% python3 -q
>>> import numpy as np
>>> from numpy import linalg as LA
>>> np.set_printoptions(precision=2, suppress=True, linewidth=100, sign=" ")
>>> def rnd(a):
...     return np.round(a, 2) + 0
... 
>>> X = np.loadtxt("mat.csv", delimiter=",")
>>> print(X)
[[-1.  0.  1.  2.  3.  4.  5.  6.  7.  8.  9. 10.]
 [11. 12. 13. 14. 15. 16. 17. 18. 19. 20. 21. 22.]
 [23. 24. 25. 26. 27. 28. 29. 30. 31. 32. 33. 34.]
 [35. 36. 37. 38. 39. 40. 41. 42. 43. 44. 45. 46.]]
>>> # rank 2
>>> rk = LA.matrix_rank(X)
>>> print(rk)
2
>>> null = LA.svd(X)[2][rk:].T
>>> print([int(LA.matrix_rank(X[:i])) for i in range(1, len(X) + 1)])
[1, 2, 2, 2]
>>> print(LA.matrix_rank(X.T @ X), LA.matrix_rank(X @ X.T))
2 2
>>> print([int(LA.matrix_rank(np.delete(X, i, axis=0))) for i in range(4)])
[2, 2, 2, 2]
>>> print(np.allclose(X @ null, 0))
True
>>> x = np.array([-1, 2, 0, -1, 1, 0, -2, 0, -2, 0, 0, 2])
>>> print(X @ np.eye(12)[7])
[  6.  18.  30.  42.]
>>> print(X * x)
[[  1.   0.   0.  -2.   3.   0. -10.   0. -14.   0.   0.  20.]
 [-11.  24.   0. -14.  15.   0. -34.   0. -38.   0.   0.  44.]
 [-23.  48.   0. -26.  27.   0. -58.   0. -62.   0.   0.  68.]
 [-35.  72.   0. -38.  39.   0. -82.   0. -86.   0.   0.  92.]]
>>> print((X @ x).argmax())
0
>>> print(np.einsum("ij,j->i", X, x))
[ -2. -14. -26. -38.]
>>> F = np.loadtxt("m.csv", delimiter=",")
>>> print(F)
[[-0.2   0.2   0.62  0.5 ]
 [ 0.2  -1.3  -5.09  0.2 ]
 [ 0.2  -0.7  -2.95 -0.3 ]
 [-0.8   1.9   8.16  0.1 ]
 [ 0.7  -2.4  -9.57 -0.5 ]
 [ 0.   -1.2  -4.2  -0.7 ]
 [-1.2  -0.6  -2.44 -0.7 ]
 [-1.   -0.4  -1.33 -0.8 ]
 [-2.2   0.    0.08  2.8 ]
 [-0.1  -1.3  -5.37  2.8 ]
 [ 0.5   1.3   5.03  1.2 ]
 [-1.3  -0.5  -2.19  1.2 ]
 [ 0.6  -1.   -4.65 -0.3 ]
 [ 0.8   0.2   0.57  0.3 ]
 [-2.    1.6   6.13 -1.5 ]
 [-0.4  -1.3  -5.48 -1.3 ]
 [-0.9  -1.7  -6.92 -0.3 ]
 [-0.4  -1.3  -5.28  0.6 ]
 [ 1.7   0.7   2.79 -0.5 ]
 [ 0.3  -1.   -3.42  0.5 ]
 [ 0.3  -1.6  -6.12 -0.8 ]
 [-0.8   0.8   3.31  0.2 ]
 [-0.2   0.8   3.33 -1.1 ]
 [ 0.6  -0.3  -1.33  0.  ]
 [-1.1  -0.5  -1.86 -0.7 ]
 [ 1.9   0.1   0.3  -0.8 ]
 [-1.3   1.2   4.95  1.2 ]
 [ 1.3   1.    3.87  0.1 ]
 [ 0.4  -0.9  -3.81  0.2 ]
 [-0.6  -0.8  -3.49  1.8 ]]
>>> print(rnd(np.trace(LA.pinv(X) @ X)))
2.0
>>> print(LA.lstsq(X[:-1].T, X[-1])[2])
2
>>> print(np.allclose(X[:-1].T @ LA.lstsq(X[:-1].T, X[-1])[0], X[-1]))
True
>>> print(np.unique(X.round(6), axis=0).shape)
(4, 12)
>>> print(rnd(X @ LA.pinv(X) @ X))
[[-1.  0.  1.  2.  3.  4.  5.  6.  7.  8.  9. 10.]
 [11. 12. 13. 14. 15. 16. 17. 18. 19. 20. 21. 22.]
 [23. 24. 25. 26. 27. 28. 29. 30. 31. 32. 33. 34.]
 [35. 36. 37. 38. 39. 40. 41. 42. 43. 44. 45. 46.]]
>>> m1 = np.load("x.npy")
>>> print(m1)
[[ 0  0  0  1  0  0  0]
 [ 0  0  0  0  1  0  0]
 [ 1  0  0  0  0  0  0]
 [ 0  0  0  0  0  1  0]
 [ 0  0  1  0  0  0  0]
 [ 0  1  0  0  0  0  0]
 [ 0  0  0  0  0  0  1]]
>>> print((LA.matrix_power((m1 != 0) + (m1.T != 0) + np.eye(7), 7) > 0).astype(int))
[[ 1  1  1  1  1  1  0]
 [ 1  1  1  1  1  1  0]
 [ 1  1  1  1  1  1  0]
 [ 1  1  1  1  1  1  0]
 [ 1  1  1  1  1  1  0]
 [ 1  1  1  1  1  1  0]
 [ 0  0  0  0  0  0  1]]
>>> print(m1 @ m1)
[[ 0  0  0  0  0  1  0]
 [ 0  0  1  0  0  0  0]
 [ 0  0  0  1  0  0  0]
 [ 0  1  0  0  0  0  0]
 [ 1  0  0  0  0  0  0]
 [ 0  0  0  0  1  0  0]
 [ 0  0  0  0  0  0  1]]
>>> print(np.flatnonzero(LA.matrix_power((m1 != 0) + (m1.T != 0) + np.eye(7), 7)[1]))
[ 0  1  2  3  4  5]
>>> rng = np.random.default_rng(6660)
>>> idx = rng.permutation(7)
>>> print(idx)
[ 4  6  1  0  3  5  2]
>>> Y = m1[idx][:, idx]
>>> print(np.trace(Y))
1
>>> print(Y)
[[ 0  0  0  0  0  0  1]
 [ 0  1  0  0  0  0  0]
 [ 1  0  0  0  0  0  0]
 [ 0  0  0  0  1  0  0]
 [ 0  0  0  0  0  1  0]
 [ 0  0  1  0  0  0  0]
 [ 0  0  0  1  0  0  0]]
>>> blk = np.stack([m1, -3 * m1, m1[::-1]])
>>> print(blk.sum(axis=0))
[[ 0  0  0 -2  0  0  1]
 [ 0  1  0  0 -2  0  0]
 [-2  0  1  0  0  0  0]
 [ 0  0  0  0  0 -1  0]
 [ 1  0 -2  0  0  0  0]
 [ 0 -2  0  0  1  0  0]
 [ 0  0  0  1  0  0 -2]]
>>> print(rnd(LA.norm(blk, axis=(1, 2))))
[ 2.65  7.94  2.65]
>>> print(LA.matrix_power(m1, 2))
[[ 0  0  0  0  0  1  0]
 [ 0  0  1  0  0  0  0]
 [ 0  0  0  1  0  0  0]
 [ 0  1  0  0  0  0  0]
 [ 1  0  0  0  0  0  0]
 [ 0  0  0  0  1  0  0]
 [ 0  0  0  0  0  0  1]]
>>> print(LA.matrix_power(m1, 100))
[[ 0  0  0  0  1  0  0]
 [ 0  0  0  1  0  0  0]
 [ 0  1  0  0  0  0  0]
 [ 0  0  1  0  0  0  0]
 [ 0  0  0  0  0  1  0]
 [ 1  0  0  0  0  0  0]
 [ 0  0  0  0  0  0  1]]
>>> p = np.eye(7)[5]
>>> for _ in range(6):
...     p = p @ m1
...     print(p.round(2))
... 
[ 0.  1.  0.  0.  0.  0.  0.]
[ 0.  0.  0.  0.  1.  0.  0.]
[ 0.  0.  1.  0.  0.  0.  0.]
[ 1.  0.  0.  0.  0.  0.  0.]
[ 0.  0.  0.  1.  0.  0.  0.]
[ 0.  0.  0.  0.  0.  1.  0.]
